% ipython --no-banner

In [1]: import numpy as np

In [2]: from numpy import linalg as LA

In [3]: np.set_printoptions(precision=2, suppress=True, linewidth=120)

In [4]: K = np.diag(np.array([-1, 0, -2])) + -3 * np.eye(3, k=1) + -3 * np.eye(3, k=-1)

In [5]: K
Out[5]: 
array([[-1., -3.,  0.],
       [-3.,  0., -3.],
       [ 0., -3., -2.]])

In [6]: # equal to its transpose

In [7]: round(LA.det(K.T), 2)
Out[7]: np.float64(27.0)

In [8]: print(LA.eigvals(K))
[ 3.58 -1.48 -5.1 ]

In [9]: print(np.einsum("ij,ji->", K, K))
41.0

In [10]: np.einsum("ii->", K)
Out[10]: np.float64(-3.0)

In [11]: out = LA.inv(K)

In [12]: print(np.round(LA.inv(out), 2) + 0)
[[-1. -3.  0.]
 [-3.  0. -3.]
 [ 0. -3. -2.]]

In [13]: LA.det(K) * out
Out[13]: 
array([[-9., -6.,  9.],
       [-6.,  2., -3.],
       [ 9., -3., -9.]])

In [14]: vals, vecs = LA.eigh(K)

In [15]: x0 = np.array([2, -1, 2])

In [16]: x0 @ K @ x0
Out[16]: np.float64(12.0)

In [17]: vecs * np.maximum(vals, 0) @ vecs.T
Out[17]: 
array([[ 0.89, -1.36,  0.73],
       [-1.36,  2.08, -1.12],
       [ 0.73, -1.12,  0.6 ]])

In [18]: q, Rm = LA.qr(K)

In [19]: np.round(q.T @ q, 2) + 0
Out[19]: 
array([[1., 0., 0.],
       [0., 1., 0.],
       [0., 0., 1.]])

In [20]: np.allclose(Rm.T @ Rm, K.T @ K)
Out[20]: True

In [21]: q.shape, Rm.shape
Out[21]: ((3, 3), (3, 3))

In [22]: Rm
Out[22]: 
array([[ 3.16,  0.95,  2.85],
       [ 0.  , -4.14, -0.8 ],
       [ 0.  ,  0.  , -2.06]])

In [23]: r0, g = Rm[1], Rm[0]

In [24]: round(r0 @ g, 2)
Out[24]: np.float64(-6.19)

In [25]: pr = (r0 @ g) / (r0 @ r0) * r0

In [26]: print(np.round(LA.norm(r0 + g) ** 2 + LA.norm(r0 - g) ** 2, 2))
73.47

In [27]: r0 = np.array([-3, -3, 2, 3])

In [28]: W0 = np.array([np.roll(r0, i) for i in range(4)])

In [29]: W0
Out[29]: 
array([[-3, -3,  2,  3],
       [ 3, -3, -3,  2],
       [ 2,  3, -3, -3],
       [-3,  2,  3, -3]])

In [30]: theta = np.radians(60)

In [31]: Rm = np.eye(4)

In [32]: Rm[3, 3] = Rm[2, 2] = np.cos(theta)

In [33]: Rm[3, 2], Rm[2, 3] = -np.sin(theta), np.sin(theta)

In [34]: Rm
Out[34]: 
array([[ 1.  ,  0.  ,  0.  ,  0.  ],
       [ 0.  ,  1.  ,  0.  ,  0.  ],
       [ 0.  ,  0.  ,  0.5 ,  0.87],
       [ 0.  ,  0.  , -0.87,  0.5 ]])

In [35]: out = W0 @ Rm.T

In [36]: print(LA.svd(W0, compute_uv=False), LA.svd(out, compute_uv=False))
[7.81 7.81 1.   1.  ] [7.81 7.81 1.   1.  ]

In [37]: np.abs(out - W0).max(axis=0)
Out[37]: array([0. , 0. , 4.1, 4.1])

In [38]: J = np.load("case15.npy")

In [39]: J
Out[39]: 
array([[-2,  3, -2,  3, -2,  3],
       [-3, -3, -3, -3, -3, -3],
       [ 3, -1,  3, -1,  3, -1],
       [-2,  3, -2,  3, -2,  3],
       [-3, -3, -3, -3, -3, -3],
       [ 3, -1,  3, -1,  3, -1]])

In [40]: np.trace(J)
Out[40]: np.int64(-3)

In [41]: round(float(LA.det(J)), 2)
Out[41]: 0.0

In [42]: np.allclose(J @ J.T, J.T @ J)
Out[42]: False

In [43]: np.round(np.sort(np.abs(LA.eigvals(J))), 2) + 0
Out[43]: array([0., 0., 0., 0., 0., 3.])

In [44]: J @ J
Out[44]: 
array([[-2, -1, -2, -1, -2, -1],
       [12,  6, 12,  6, 12,  6],
       [-4, -2, -4, -2, -4, -2],
       [-2, -1, -2, -1, -2, -1],
       [12,  6, 12,  6, 12,  6],
       [-4, -2, -4, -2, -4, -2]])

In [45]: np.allclose(J, J.T)
Out[45]: False

In [46]: J.inv()
---------------------------------------------------------------------------
AttributeError                            Traceback (most recent call last)
Cell In[46], line 1
----> 1 J.inv()

AttributeError: 'numpy.ndarray' object has no attribute 'inv'

In [47]: assert J == J.T
---------------------------------------------------------------------------
ValueError                                Traceback (most recent call last)
Cell In[47], line 1
----> 1 assert J == J.T

ValueError: The truth value of an array with more than one element is ambiguous. Use a.any() or a.all()

In [48]: LA.lstsq(J[:-1].T, J[-1])[2]
Out[48]: np.int32(2)

In [49]: J @ LA.pinv(J) @ J
Out[49]: 
array([[-2.,  3., -2.,  3., -2.,  3.],
       [-3., -3., -3., -3., -3., -3.],
       [ 3., -1.,  3., -1.,  3., -1.],
       [-2.,  3., -2.,  3., -2.,  3.],
       [-3., -3., -3., -3., -3., -3.],
       [ 3., -1.,  3., -1.,  3., -1.]])

In [50]: np.allclose(J[:-1].T @ LA.lstsq(J[:-1].T, J[-1])[0], J[-1])
Out[50]: True

In [51]: J.reshape(2, -1)
Out[51]: 
array([[-2,  3, -2,  3, -2,  3, -3, -3, -3, -3, -3, -3,  3, -1,  3, -1,  3, -1],
       [-2,  3, -2,  3, -2,  3, -3, -3, -3, -3, -3, -3,  3, -1,  3, -1,  3, -1]])

In [52]: J.reshape(-1, 2)
Out[52]: 
array([[-2,  3],
       [-2,  3],
       [-2,  3],
       [-3, -3],
       [-3, -3],
       [-3, -3],
       [ 3, -1],
       [ 3, -1],
       [ 3, -1],
       [-2,  3],
       [-2,  3],
       [-2,  3],
       [-3, -3],
       [-3, -3],
       [-3, -3],
       [ 3, -1],
       [ 3, -1],
       [ 3, -1]])

In [53]: blk = J.reshape(6, 2, -1)

In [54]: blk.shape
Out[54]: (6, 2, 3)

In [55]: np.swapaxes(blk, 1, 2)[0]
Out[55]: 
array([[-2,  3],
       [ 3, -2],
       [-2,  3]])

In [56]: blk.transpose(1, 0, 2)
Out[56]: 
array([[[-2,  3, -2],
        [-3, -3, -3],
        [ 3, -1,  3],
        [-2,  3, -2],
        [-3, -3, -3],
        [ 3, -1,  3]],

       [[ 3, -2,  3],
        [-3, -3, -3],
        [-1,  3, -1],
        [ 3, -2,  3],
        [-3, -3, -3],
        [-1,  3, -1]]])

In [57]: np.einsum("ihd,jhd->hij", blk, blk).shape
Out[57]: (2, 6, 6)

In [58]: J.sum(axis=1)
Out[58]: array([  3, -18,   6,   3, -18,   6])

In [59]: J.shape
Out[59]: (6, 6)

In [60]: J - J[0]
Out[60]: 
array([[ 0,  0,  0,  0,  0,  0],
       [-1, -6, -1, -6, -1, -6],
       [ 5, -4,  5, -4,  5, -4],
       [ 0,  0,  0,  0,  0,  0],
       [-1, -6, -1, -6, -1, -6],
       [ 5, -4,  5, -4,  5, -4]])

In [61]: np.round(LA.svd(J, compute_uv=False), 2) + 0
Out[61]: array([11.49, 10.68,  0.  ,  0.  ,  0.  ,  0.  ])

In [62]: J[6]
---------------------------------------------------------------------------
IndexError                                Traceback (most recent call last)
Cell In[62], line 1
----> 1 J[6]

IndexError: index 6 is out of bounds for axis 0 with size 6

In [63]: print(np.abs(J).max())
3

In [64]: J.mean(axis=0)
Out[64]: array([-0.67, -0.33, -0.67, -0.33, -0.67, -0.33])

In [65]: LA.matrix_rank(J)
Out[65]: np.int64(2)

In [66]: np.zeros(6, 6)
---------------------------------------------------------------------------
TypeError                                 Traceback (most recent call last)
Cell In[66], line 1
----> 1 np.zeros(6, 6)

TypeError: Cannot interpret '6' as a data type

In [67]: np.unravel_index(np.abs(J).argmax(), J.shape)
Out[67]: (np.int64(0), np.int64(1))

In [68]: X = np.array([[0, 2, 1], [1, 0, 2], [2, 1, 0]])

In [69]: X
Out[69]: 
array([[0, 2, 1],
       [1, 0, 2],
       [2, 1, 0]])

In [70]: out = X / LA.norm(X, axis=1, keepdims=True)

In [71]: G = out @ out.T

In [72]: G
Out[72]: 
array([[1. , 0.4, 0.4],
       [0.4, 1. , 0.4],
       [0.4, 0.4, 1. ]])

In [73]: np.round(np.degrees(np.arccos(np.clip(G[1, 0], -1, 1))), 2)
Out[73]: np.float64(66.42)

In [74]: G[1]
Out[74]: array([0.4, 1. , 0.4])

In [75]: LA.norm(out, axis=1)
Out[75]: array([1., 1., 1.])

In [76]: q, Rm = LA.qr(X)

In [77]: np.allclose(Rm.T @ Rm, X.T @ X)
Out[77]: True

In [78]: print(np.round(np.trace(q @ q.T), 2))
3.0

In [79]: q
Out[79]: 
array([[ 0.  ,  0.98, -0.22],
       [-0.45, -0.2 , -0.87],
       [-0.89,  0.1 ,  0.44]])

In [80]: q.shape, Rm.shape
Out[80]: ((3, 3), (3, 3))

In [81]: print(round(float(abs(Rm[0, 0])), 2), round(float(LA.norm(X[:, 0])), 2))
2.24 2.24

In [82]: np.round(q @ Rm, 2) + 0
Out[82]: 
array([[0., 2., 1.],
       [1., 0., 2.],
       [2., 1., 0.]])
